$ python -q
>>> import numpy as np
>>> import numpy.linalg as la
>>> np.set_printoptions(precision=2, suppress=True, linewidth=140, legacy="1.25")
>>> W0 = np.load("sample17.npy")
>>> W0
array([[10,  3,  4,  5, 10],
       [ 3,  6,  8,  3,  5],
       [ 4,  8,  2,  5,  8],
       [ 5,  3,  5, 10,  5],
       [10,  5,  8,  5,  0]])
>>> O = W0.astype(float).copy()
>>> for j in range(5):
...     O[:, j] -= O[:, :j] @ (O[:, :j].T @ O[:, j])
...     O[:, j] /= la.norm(O[:, j])
... 
>>> np.round(O.T @ O, 2) + 0
array([[1., 0., 0., 0., 0.],
       [0., 1., 0., 0., 0.],
       [0., 0., 1., 0., 0.],
       [0., 0., 0., 1., 0.],
       [0., 0., 0., 0., 1.]])
>>> vec = np.array([-2, -1, 0, -1, -2])
>>> rhs = W0 @ vec
>>> beta, lr = np.zeros(5), 1 / la.norm(W0, 2) ** 2
>>> for i in range(3):
...     beta -= lr * W0.T @ (W0 @ beta - rhs)
...     if i % 1 == 0: print(i, round(la.norm(W0 @ beta - rhs), 2))
... 
0 10.17
1 9.36
2 8.63
>>> beta
array([-1.48, -1.03, -0.96, -1.21, -1.48])
>>> proj = np.triu(np.array([[-3, -1, -3, -2, 1],
...     [0, -1, -3, 1, 2],
...     [3, -3, 0, -1, -1],
...     [-1, 0, -3, -2, 1],
...     [3, -2, -3, -1, -2]]), 1) + np.eye(5)
>>> A2 = proj @ W0 @ la.inv(proj)
>>> la.matrix_rank(A2)
5
>>> A2
array([[  -5.,  -33., -126., -131.,   47.],
       [  16.,   11.,  104.,  133.,  -81.],
       [ -11.,  -11.,  -77.,  -98.,   57.],
       [  15.,   23.,  127.,  149.,  -78.],
       [  10.,   15.,   83.,   93.,  -50.]])
